% python3 -q
>>> import numpy as np
>>> from numpy import linalg as LA
>>> np.set_printoptions(precision=2, suppress=True, linewidth=120, legacy="1.25")
>>> J = np.load("a.npy")
>>> print(J)
[[  4   2   0  10   4 -10   0  10  10  -8   0]
 [  0   0   0   0   0   0   0   0   0   0   0]
 [  6   3   0  15   6 -15   0  15  15 -12   0]]
>>> Y = J[0, 0] * J[1:] - np.outer(J[1:, 0], J[0])
>>> print(Y)
[[0 0 0 0 0 0 0 0 0 0 0]
 [0 0 0 0 0 0 0 0 0 0 0]]
>>> print(J[:, 0] / J[0, 0])
[1.  0.  1.5]
>>> print(LA.matrix_rank(Y), LA.matrix_rank(J))
0 1
>>> m1 = np.loadtxt("w.csv", delimiter=",")
>>> print(m1)
[[-0.47  0.08  0.26 -0.05 -0.61  0.15  0.28 -0.3   0.11 -0.14 -0.32]
 [-0.53 -0.37 -0.24  0.59  0.03  0.14 -0.09  0.13 -0.34 -0.06  0.12]
 [-0.22  0.75 -0.01  0.14  0.07 -0.38 -0.16  0.21 -0.24 -0.27 -0.12]
 [ 0.   -0.45  0.1  -0.26 -0.36 -0.51 -0.3   0.3  -0.01 -0.38  0.07]
 [-0.17  0.25 -0.26 -0.15 -0.44  0.01 -0.33 -0.06  0.08  0.45  0.55]
 [-0.08 -0.01 -0.03 -0.17  0.13 -0.28  0.56 -0.33 -0.26 -0.23  0.56]
 [-0.61 -0.06 -0.1  -0.5   0.48  0.05 -0.11  0.06  0.33 -0.01 -0.05]
 [ 0.11 -0.06 -0.73 -0.01 -0.05 -0.21 -0.13 -0.5   0.05 -0.15 -0.33]
 [ 0.   -0.05 -0.09 -0.49 -0.06  0.18  0.02  0.11 -0.76  0.23 -0.26]
 [ 0.06  0.04  0.31 -0.06  0.12  0.35 -0.56 -0.47 -0.2  -0.39  0.18]
 [ 0.14  0.14 -0.39 -0.14 -0.18  0.52  0.17  0.39  0.11 -0.52  0.16]]
>>> cov = m1.T @ m1
>>> print(np.allclose(cov, cov.T))
True
>>> print(np.trace(cov), round((m1 ** 2).sum(), 2))
11.0 11.0
>>> print((m1 @ m1.T).shape)
(11, 11)
>>> print(LA.svd(m1, compute_uv=False) ** 2)
[1. 1. 1. 1. 1. 1. 1. 1. 1. 1. 1.]
>>> O, Rm = LA.qr(m1)
>>> print(np.abs(np.diag(Rm)))
[1. 1. 1. 1. 1. 1. 1. 1. 1. 1. 1.]
>>> print(np.trace(O @ O.T))
11.0
>>> print(np.round(O.T @ O, 2) + 0)
[[1. 0. 0. 0. 0. 0. 0. 0. 0. 0. 0.]
 [0. 1. 0. 0. 0. 0. 0. 0. 0. 0. 0.]
 [0. 0. 1. 0. 0. 0. 0. 0. 0. 0. 0.]
 [0. 0. 0. 1. 0. 0. 0. 0. 0. 0. 0.]
 [0. 0. 0. 0. 1. 0. 0. 0. 0. 0. 0.]
 [0. 0. 0. 0. 0. 1. 0. 0. 0. 0. 0.]
 [0. 0. 0. 0. 0. 0. 1. 0. 0. 0. 0.]
 [0. 0. 0. 0. 0. 0. 0. 1. 0. 0. 0.]
 [0. 0. 0. 0. 0. 0. 0. 0. 1. 0. 0.]
 [0. 0. 0. 0. 0. 0. 0. 0. 0. 1. 0.]
 [0. 0. 0. 0. 0. 0. 0. 0. 0. 0. 1.]]
>>> print(np.allclose(Rm.T @ Rm, m1.T @ m1))
True
>>> theta = np.radians(30)
>>> Rm = np.eye(11)
>>> Rm[3, 3] = Rm[0, 0] = np.cos(theta)
>>> Rm[3, 0], Rm[0, 3] = -np.sin(theta), np.sin(theta)
>>> print(Rm)
[[ 0.87  0.    0.    0.5   0.    0.    0.    0.    0.    0.    0.  ]
 [ 0.    1.    0.    0.    0.    0.    0.    0.    0.    0.    0.  ]
 [ 0.    0.    1.    0.    0.    0.    0.    0.    0.    0.    0.  ]
 [-0.5   0.    0.    0.87  0.    0.    0.    0.    0.    0.    0.  ]
 [ 0.    0.    0.    0.    1.    0.    0.    0.    0.    0.    0.  ]
 [ 0.    0.    0.    0.    0.    1.    0.    0.    0.    0.    0.  ]
 [ 0.    0.    0.    0.    0.    0.    1.    0.    0.    0.    0.  ]
 [ 0.    0.    0.    0.    0.    0.    0.    1.    0.    0.    0.  ]
 [ 0.    0.    0.    0.    0.    0.    0.    0.    1.    0.    0.  ]
 [ 0.    0.    0.    0.    0.    0.    0.    0.    0.    1.    0.  ]
 [ 0.    0.    0.    0.    0.    0.    0.    0.    0.    0.    1.  ]]
>>> Y = m1 @ Rm.T
>>> print(round(LA.det(Rm), 2), np.round(np.trace(Rm), 2))
1.0 10.73
>>> print(LA.svd(m1, compute_uv=False), LA.svd(Y, compute_uv=False))
[1. 1. 1. 1. 1. 1. 1. 1. 1. 1. 1.] [1. 1. 1. 1. 1. 1. 1. 1. 1. 1. 1.]
>>> print(np.allclose(LA.norm(m1, axis=1), LA.norm(Y, axis=1)))
True
>>> print(np.allclose(m1 @ m1.T, Y @ Y.T))
True
>>> vec = np.array([0, 1, 2, 1, 1, 1, 1, -1, 0, -1, 0])
>>> print(np.round(LA.norm(vec), 2), round(LA.norm(m1 @ vec), 2))
3.32 3.32
>>> print(11 - LA.matrix_rank(m1 - np.eye(11), tol=1e-8))
1
>>> print(np.abs(LA.eigvals(m1)))
[1. 1. 1. 1. 1. 1. 1. 1. 1. 1. 1.]
>>> X = np.load("run3.npy")
>>> print(X)
[[ 0.36 -0.16 -0.68 -0.6  -0.97]
 [ 1.   -0.56  0.85  0.82  0.99]
 [ 0.99 -0.97  1.   -0.87 -0.54]
 [ 0.11  0.05  0.37  0.11  0.52]
 [ 0.21  0.62 -0.92  0.24 -0.4 ]
 [-1.   -0.1  -0.91  0.42 -0.58]
 [-0.15 -0.06 -0.42  0.97  1.  ]
 [ 0.87 -0.23  0.4  -0.92 -0.99]
 [-0.91  0.98 -0.4   0.1   0.92]
 [-0.87  0.79 -0.03  0.41  0.91]
 [ 0.98  0.8   0.96 -0.89  0.  ]
 [-0.79  0.98  0.   -0.83 -0.4 ]
 [-1.    0.96 -1.    0.29 -0.77]
 [ 0.25 -0.93  0.88 -0.58 -0.85]
 [-0.74  0.25 -0.89 -0.4  -0.95]
 [ 1.   -0.96  0.99 -0.37  0.25]
 [ 0.76 -0.55  0.96 -0.9  -0.89]
 [-1.    0.68 -0.98  0.46 -0.48]
 [-1.   -0.35 -0.98  0.52 -0.88]
 [ 0.97 -0.96  0.99 -0.73 -0.52]
 [-0.22  0.98 -0.7  -0.27  0.4 ]
 [-0.95  0.94 -0.71 -0.45 -0.36]
 [ 0.96 -0.24  0.97 -0.62  0.36]
 [-0.61 -0.92  0.07 -0.3  -0.94]
 [-0.46 -0.99  0.96  0.22 -0.08]
 [ 0.99 -0.99  1.   -0.71 -0.24]
 [-0.94  0.42 -0.9   0.83  0.82]]
>>> Y = np.c_[X[:, :4] @ np.array([[-1, -5, 0, -6], [2, 4, 6, 4], [4, 5, -7, 1], [5, 4, -3, -8]]), np.array([3, 3, 1, -2, 0, -1, 0, 3, -1, -3, 1, -3, 3, 1, 3, 2, 3, -3, 2, 0, 1, -2, -2, -2, -1, 3, -2])]
>>> print(Y)
[[ -6.4   -8.24   5.6    1.32   3.  ]
 [  5.38   0.29 -11.77 -13.95   3.  ]
 [ -3.28  -7.31 -10.21  -1.86   1.  ]
 [  2.02   1.94  -2.62  -0.97  -2.  ]
 [ -1.45  -2.21   9.44  -1.62   0.  ]
 [ -0.74   1.73   4.51   1.33  -1.  ]
 [  3.2    2.29  -0.33  -7.52   0.  ]
 [ -4.33  -6.95  -1.42   1.62   3.  ]
 [  1.77   6.87   8.38   8.18  -1.  ]
 [  4.38   9.     3.72   5.07  -3.  ]
 [  0.01  -0.46   0.75   5.4    1.  ]
 [ -1.4    4.55   8.37  15.3   -3.  ]
 [  0.37   5.    11.89   6.52   3.  ]
 [ -1.49  -2.89 -10.     0.3    1.  ]
 [ -4.32  -1.35   8.93   7.75   3.  ]
 [ -0.81  -5.37 -11.58  -5.89   2.  ]
 [ -2.52  -4.8   -7.32   1.4    3.  ]
 [  0.74   4.66   9.56   4.06  -3.  ]
 [ -1.02   0.78   3.2   -0.54   2.  ]
 [ -2.58  -6.66 -10.5   -2.83   0.  ]
 [ -1.97   0.44  11.59   6.7    1.  ]
 [ -2.26   3.16  11.96  12.35  -2.  ]
 [ -0.66  -3.39  -6.37  -0.79  -2.  ]
 [ -2.45  -1.48  -5.11   2.45  -2.  ]
 [  3.42   4.02 -13.32  -2.    -1.  ]
 [ -2.52  -6.75 -10.81  -3.22   3.  ]
 [  2.33   5.2    6.33  -0.22  -2.  ]]
>>> print(LA.norm(LA.qr(X)[0].T @ Y, axis=0) ** 2 / ((Y ** 2).sum(axis=0) + 1e-12))
[1.   1.   1.   1.   0.47]
>>> W2 = Y[[22, 5]].astype(float)
>>> for _ in range(5):
...     z = LA.norm(Y[:, None] - W2, axis=-1).argmin(axis=1)
...     W2 = np.array([Y[z == j].mean(axis=0) for j in range(2)])
... 
>>> print(z)
[1 0 0 0 1 1 0 0 1 1 1 1 1 0 1 0 0 1 1 0 1 1 0 0 0 0 1]
>>> print(W2[1] - W2[0])
[-0.2   4.93 15.24  7.67 -0.84]
>>> print(W2)
[[-0.51 -2.85 -7.8  -2.56  0.69]
 [-0.71  2.08  7.44  5.11 -0.14]]
>>> cov = W2.T @ W2
>>> print(np.diag(cov))
[  0.77  12.46 116.22  32.7    0.5 ]
>>> print((W2 @ W2.T).shape)
(2, 2)
>>> print(LA.svd(W2, compute_uv=False) ** 2)
[158.29   4.35]
>>> print(np.allclose(cov, cov.T))
True
>>> print(cov)
[[  0.77  -0.03  -1.33  -2.34  -0.25]
 [ -0.03  12.46  37.72  17.93  -2.27]
 [ -1.33  37.72 116.22  58.02  -6.46]
 [ -2.34  17.93  58.02  32.7   -2.5 ]
 [ -0.25  -2.27  -6.46  -2.5    0.5 ]]
>>> vec = np.array([1, 1, 2, -4, -5])
>>> rhs = X @ vec
>>> print(LA.solve(X.T @ X, X.T @ rhs))
[ 1.  1.  2. -4. -5.]
>>> rng = np.random.default_rng(667140)
>>> rhs = rhs + 0.3 * rng.normal(size=27)
>>> print(rhs)
[ 5.92 -6.34  8.83 -1.69  0.01 -1.84 -9.72 10.32 -5.68 -6.36  7.71  5.41  0.58  7.62  4.34  1.95 10.58 -1.28 -0.47
  7.63 -1.64  2.21  3.43  4.84  0.34  6.08 -9.81]
>>> coef, *_ = LA.lstsq(X, rhs)
>>> print(round(LA.norm(rhs - X @ coef), 2))
1.29
>>> Y = X / np.sqrt((X ** 2).mean(axis=1, keepdims=True))
>>> print(Y[19])
[ 1.14 -1.12  1.16 -0.85 -0.61]
>>> print(LA.norm(Y, axis=1))
[2.24 2.24 2.24 2.24 2.24 2.24 2.24 2.24 2.24 2.24 2.24 2.24 2.24 2.24 2.24 2.24 2.24 2.24 2.24 2.24 2.24 2.24 2.24
 2.24 2.24 2.24 2.24]
>>> E = np.loadtxt("mat.csv", delimiter=",")
>>> print(E)
[[0. 0. 0. 1. 0. 0. 0. 0. 0.]
 [0. 0. 0. 0. 1. 0. 0. 0. 0.]
 [0. 0. 0. 0. 0. 1. 0. 0. 0.]
 [0. 0. 0. 0. 0. 0. 0. 1. 0.]
 [0. 0. 1. 0. 0. 0. 0. 0. 0.]
 [0. 0. 0. 0. 0. 0. 0. 0. 1.]
 [1. 0. 0. 0. 0. 0. 0. 0. 0.]
 [0. 0. 0. 0. 0. 0. 1. 0. 0.]
 [0. 1. 0. 0. 0. 0. 0. 0. 0.]]
>>> w1 = np.array([[0, 0, 0, -1, -1, -2],
...     [-2, 2, -2, 1, -2, 0],
...     [0, -2, -1, 1, -1, 0],
...     [-1, 1, 1, 2, 2, 2],
...     [-2, 0, 2, 2, 1, 0],
...     [-2, -1, 1, 0, -2, 2],
...     [0, -2, 1, -2, 2, 2],
...     [-1, 0, -2, -2, -2, -2],
...     [-1, -1, -2, 0, 1, 0]])
>>> coef = np.array([0, -2, -2, -1, 0, -1])
>>> hid = np.maximum(E @ w1 + coef, 0)
>>> print(LA.matrix_rank(hid))
3
>>> print((hid > 0).mean(axis=0))
[0.   0.   0.   0.22 0.44 0.33]
>>> W2 = np.array([[9, 3], [5, 5], [9, 5], [1, 4], [5, 0], [0, 7]])
>>> print((hid @ W2).round(6).argmax(axis=1))
[0 0 1 0 0 0 0 0 0]
>>> print(hid @ W2)
[[11. 11.]
 [ 6.  4.]
 [ 0.  7.]
 [ 0.  0.]
 [ 0.  0.]
 [ 5.  0.]
 [ 0.  0.]
 [10.  7.]
 [ 0.  0.]]
